$ python3 -q
>>> import numpy as np
>>> import numpy.linalg as la
>>> np.set_printoptions(suppress=True, linewidth=100)
>>> arr = np.array([[1, -1, 1, -1, 1, -1, 1, -1],
...     [1, 1, -1, -1, 1, 1, -1, -1],
...     [1, 1, 1, 1, 1, 1, 1, 1]])
>>> # column 4 repeats column 0
>>> blk = np.stack([arr, 2 * arr, arr[::-1]])
>>> np.einsum("bij,cij->bc", blk, blk)
array([[24, 48,  8],
       [48, 96, 16],
       [ 8, 16, 24]])
>>> la.matrix_rank(blk)
array([3, 3, 3])
>>> np.round(la.norm(blk, axis=(1, 2)), 2)
array([4.9, 9.8, 4.9])
>>> blk.shape
(3, 3, 8)
>>> out = arr[0, 0] * arr[1:] - np.outer(arr[1:, 0], arr[0])
>>> out
array([[ 0,  2, -2,  0,  0,  2, -2,  0],
       [ 0,  2,  0,  2,  0,  2,  0,  2]])
>>> la.matrix_rank(out), la.matrix_rank(arr)
(np.int64(2), np.int64(3))
>>> w1 = np.array([[2, 5], [5, 0], [-3, 4], [5, 4], [3, 0], [5, -2], [0, -2], [-5, -3]])
>>> b = np.array([8, 6])
>>> hid = np.maximum(arr @ w1 + b, 0)
>>> np.round((hid > 0).mean(axis=0), 2)
array([0.67, 1.  ])
>>> la.matrix_rank(hid)
np.int64(2)
>>> Z = np.array([[-2, -2, -3], [1, -1, -1]])
>>> hid @ Z
array([[ 14, -14, -14],
       [-46, -58, -84],
       [-28, -52, -72]])
>>> C2 = arr.T @ arr
>>> np.allclose(C2, C2.T)
True
>>> np.diag(C2)
array([3, 3, 3, 3, 3, 3, 3, 3])
>>> (arr @ arr.T).shape
(3, 3)
>>> np.trace(C2), (arr ** 2).sum()
(np.int64(24), np.int64(24))
>>> mat = np.load("case11.npy")
>>> mat
array([[1.  , 0.5 , 0.25],
       [0.5 , 1.  , 0.5 ],
       [0.25, 0.5 , 1.  ]])
>>> # symmetric, so the eigenvalues are real
>>> vec = np.array([0, 1, 4])
>>> h1 = np.maximum(mat @ vec, 0)
>>> np.maximum(mat @ vec, 0) - np.maximum(-mat @ vec, 0)
array([1.5, 3. , 4.5])
>>> np.round(mat.T @ h1, 2)
array([4.12, 6.  , 6.38])
>>> feats = np.load("mat.npy")
>>> feats
array([[-14. ,  -0.7,   0.6,   1.5,  -0.1],
       [  4. ,   1.1,   2.1,   0.7,   1.9],
       [  2. ,  -0.4,   0.8,  -0.6,   0.5],
       [  4. ,  -0.9,   0.9,   0.2,  -0.4]])
>>> # column 0 is much longer than the rest
>>> C2 = feats.T @ feats
>>> np.allclose(C2, C2.T)
True
>>> la.matrix_rank(C2)
np.int64(4)
>>> theta = np.radians(60)
>>> Rm = np.eye(5)
>>> Rm[3, 3] = Rm[2, 2] = np.cos(theta)
>>> Rm[3, 2], Rm[2, 3] = -np.sin(theta), np.sin(theta)
>>> Rm.round(2)
array([[ 1.  ,  0.  ,  0.  ,  0.  ,  0.  ],
       [ 0.  ,  1.  ,  0.  ,  0.  ,  0.  ],
       [ 0.  ,  0.  ,  0.5 ,  0.87,  0.  ],
       [ 0.  ,  0.  , -0.87,  0.5 ,  0.  ],
       [ 0.  ,  0.  ,  0.  ,  0.  ,  1.  ]])
>>> out = feats @ Rm.T
>>> np.allclose(feats @ feats.T, out @ out.T)
True
>>> np.round(la.svd(feats, compute_uv=False), 2), np.round(la.svd(out, compute_uv=False), 2)
(array([15.31,  3.2 ,  1.66,  0.84]), array([15.31,  3.2 ,  1.66,  0.84]))
>>> np.round(np.abs(out - feats).max(axis=0), 2)
array([0.  , 0.  , 1.  , 2.17, 0.  ])
>>> w1 = np.array([[7, 4, 9], [3, 0, 8], [1, 5, 8], [6, 1, 5], [6, 3, 5]])
>>> b = np.array([1, 0, 1])
>>> hid = np.maximum(feats @ w1 + b, 0)
>>> (hid > 0).astype(int)
array([[0, 0, 0],
       [1, 1, 1],
       [1, 1, 1],
       [1, 1, 1]])
>>> hid.round(2)
array([[ 0. ,  0. ,  0. ],
       [50. , 32.9, 75.6],
       [14. , 12.9, 21.7],
       [26. , 19.5, 36. ]])
>>> Z = np.array([[0, 0], [2, 0], [-1, 1]])
>>> w1 @ Z
array([[-1,  9],
       [-8,  8],
       [ 2,  8],
       [-3,  5],
       [ 1,  5]])
>>> X = np.array([[5, 0, 0], [3, 5, 0], [5, 0, 0], [0, 1, 1]])
>>> X[:, 2] = 3 * X[:, 0]
>>> X
array([[ 5,  0, 15],
       [ 3,  5,  9],
       [ 5,  0, 15],
       [ 0,  1,  0]])
>>> # column 2 is much longer than the rest
>>> C2 = X.T @ X
>>> C2
array([[ 59,  15, 177],
       [ 15,  26,  45],
       [177,  45, 531]])
>>> np.round(la.eigvalsh(C2)[::-1], 2) + 0
array([593.96,  22.04,   0.  ])
>>> np.diag(C2)
array([ 59,  26, 531])
>>> la.matrix_rank(C2)
np.int64(2)
>>> (X @ X.T).shape
(4, 4)
>>> rk = la.matrix_rank(X)
>>> rk
np.int64(2)
>>> ns = la.svd(X)[2][rk:].T
>>> ns.shape
(3, 1)
>>> np.round(X @ ns, 2) + 0
array([[0.],
       [0.],
       [0.],
       [0.]])
>>> [int(la.matrix_rank(X[:, :j + 1])) for j in range(3)]
[1, 2, 2]
>>> la.matrix_rank(X.T @ X), la.matrix_rank(X @ X.T)
(np.int64(2), np.int64(2))
>>> blk = np.stack([X, -3 * X, X[::-1]])
>>> blk.sum(axis=0)
array([[-10,   1, -30],
       [ -1, -10,  -3],
       [ -7,   5, -21],
       [  5,  -2,  15]])
>>> la.matrix_rank(blk)
array([2, 2, 2])
>>> (blk @ X.T).shape
(3, 4, 4)
>>> out = np.array([[-3, 1, -3], [3, -4, -2]])
>>> Z = np.kron(out, X)
>>> Z.shape
(8, 9)
>>> round(float(la.norm(Z, 2)), 2), round(la.norm(out, 2) * la.norm(X, 2), 2)
(139.16, np.float64(139.16))
>>> J = np.array([[4.67, -4.81, -0.16],
...     [1.71, 1.55, -3.07],
...     [-2.42, 2.18, 0.49],
...     [5.78, -2.93, 0.98],
...     [5.14, -4.62, 1.12],
...     [5.19, -3.43, 1.19],
...     [3.84, -3.89, 0.77],
...     [3.29, 3.27, -2.07],
...     [2.09, 3.03, -3.12],
...     [-3.72, 2.78, 0.64],
...     [-2.68, 2.59, -0.2],
...     [1.28, 0.7, -2.61],
...     [1.67, 2.65, -3.0],
...     [-2.39, 0.63, -0.6],
...     [4.61, -3.46, -0.98],
...     [2.16, 3.21, -3.66],
...     [5.25, -5.36, 0.18],
...     [2.31, 2.46, -3.06],
...     [2.2, 1.17, -3.68],
...     [6.44, -3.45, 0.08],
...     [3.05, 1.36, -2.15]])
>>> vec = np.array([1, 0, 1])
>>> rhs = J @ vec
>>> np.round(la.lstsq(J, rhs)[0], 2) + 0
array([1., 0., 1.])
>>> rng = np.random.default_rng(30)
>>> rhs = rhs + 0.02 * rng.normal(size=21)
>>> rhs.round(2)
array([ 4.54, -1.35, -1.95,  6.76,  6.25,  6.43,  4.59,  1.25, -1.03, -3.06, -2.88, -1.32, -1.32,
       -2.99,  3.64, -1.49,  5.45, -0.71, -1.48,  6.52,  0.91])
>>> b, *_ = la.lstsq(J, rhs)
>>> np.round(la.norm(rhs - J @ b), 2)
np.float64(0.08)
>>> b.round()
array([1., 0., 1.])
>>> b.round(2) + 0
array([1., 0., 1.])
>>> Ac = (J - J.mean(axis=0)) / J.std(axis=0)
>>> np.round(Ac.std(axis=0), 2)
array([1., 1., 1.])
>>> b = la.lstsq(np.delete(Ac, 2, axis=1), Ac[:, 2])[0]
>>> b.round(2)
array([-0.66, -1.11])
>>> np.round(1 - np.var(Ac[:, 2] - np.delete(Ac, 2, axis=1) @ b), 2)
np.float64(0.64)
>>> np.abs(b).argmax()
np.int64(1)
>>> Ac = J - J.mean(axis=0)
>>> Uu, sv, VT = la.svd(Ac, full_matrices=False)
>>> la.matrix_rank(Ac)
np.int64(3)
>>> np.round(sv ** 2 / (sv ** 2).sum(), 2)
array([0.76, 0.21, 0.03])
>>> np.round(np.abs(VT[-1]), 2)
array([0.39, 0.56, 0.73])
>>> np.round(VT[0] * np.sign(VT[0, np.abs(VT[0]).argmax()]), 2)
array([-0.63,  0.74, -0.22])
>>> np.round(Ac.mean(axis=0), 2) + 0
array([0., 0., 0.])
>>> np.abs(VT[0]).argmax()
np.int64(1)
>>> A = np.load("a.npy")
>>> A
array([[4., 3.],
       [3., 4.]])
>>> labels = rng.permutation(2)
>>> out = A[:, labels] * rng.choice([-1, 1], 2)
>>> out
array([[3., 4.],
       [4., 3.]])
>>> Uu, _, VT = la.svd(A.T @ out)
>>> labels
array([1, 0])
>>> np.round(Uu @ VT, 2) + 0
array([[0., 1.],
       [1., 0.]])
>>> vec = np.ones(2)
>>> for _ in range(6):
...     vec = A @ vec
...     vec /= la.norm(vec)
...     print(round(vec @ A @ vec, 2))
... 
7.0
7.0
7.0
7.0
7.0
7.0
>>> np.round(la.eigvalsh(A)[-1], 2)
np.float64(7.0)
>>> round(la.norm(arr), 2)
np.float64(4.9)
>>> arr - arr[0]
array([[ 0,  0,  0,  0,  0,  0,  0,  0],
       [ 0,  2, -2,  0,  0,  2, -2,  0],
       [ 0,  2,  0,  2,  0,  2,  0,  2]])
>>> arr.shape
(3, 8)
>>> np.round(arr.mean(axis=0), 2)
array([ 1.  ,  0.33,  0.33, -0.33,  1.  ,  0.33,  0.33, -0.33])
>>> vals, vecs = la.eigh(A)
>>> np.round(vecs.T @ A @ vecs, 2) + 0
array([[1., 0.],
       [0., 7.]])
>>> np.unique(vals.round(6) + 0, return_counts=True)[1]
array([1, 1])
>>> np.round(np.abs(vecs[:, -1]), 2)
array([0.71, 0.71])
>>> vals
array([1., 7.])
>>> np.abs(vecs[:, -1]).round(6).argmax()
np.int64(0)
>>> np.round(vecs.T @ vecs, 2) + 0
array([[1., 0.],
       [0., 1.]])
>>> vals.sum(), np.trace(A)
(np.float64(8.0), np.float64(8.0))
>>> vec = np.array([1, 2])
>>> rhs = A @ vec
>>> rhs
array([10., 11.])
>>> np.round(la.solve(A.T, A[1]), 2)
array([0., 1.])
>>> np.round(la.solve(A, A[:, 0]), 2)
array([1., 0.])
>>> m1 = np.load("out7.npy")
>>> m1.round(2)
array([[ 4.95, -0.95, -0.54],
       [-0.95,  4.95,  0.54],
       [-0.54,  0.54,  0.1 ]])
>>> # rank 2
>>> rk = la.matrix_rank(m1)
>>> rk
np.int64(2)
>>> ns = la.svd(m1)[2][rk:].T
>>> np.round(m1 @ ns, 2) + 0
array([[0.],
       [0.],
       [0.]])
>>> [int(la.matrix_rank(m1[:, :j + 1])) for j in range(3)]
[1, 2, 2]
>>> np.round(ns @ ns.T, 2)
array([[ 0.01, -0.01,  0.09],
       [-0.01,  0.01, -0.09],
       [ 0.09, -0.09,  0.98]])
>>> np.round(ns[:, 0] / ns[np.abs(ns[:, 0]).round(6).argmax(), 0], 2)
array([ 0.09, -0.09,  1.  ])
>>> [int(la.matrix_rank(np.delete(m1, i, axis=0))) for i in range(3)]
[2, 2, 2]
>>> W0 = np.array([[30, 0, 1], [1, 30, 0], [1, 2, 12]])
>>> W0
array([[30,  0,  1],
       [ 1, 30,  0],
       [ 1,  2, 12]])
>>> O = W0.astype(float).copy()
>>> for j in range(3):
...     O[:, j] -= O[:, :j] @ (O[:, :j].T @ O[:, j])
...     O[:, j] /= la.norm(O[:, j])
... 
>>> np.round(O.T @ W0, 2) + 0
array([[30.03,  1.07,  1.4 ],
       [ 0.  , 30.05,  0.75],
       [ 0.  ,  0.  , 11.94]])
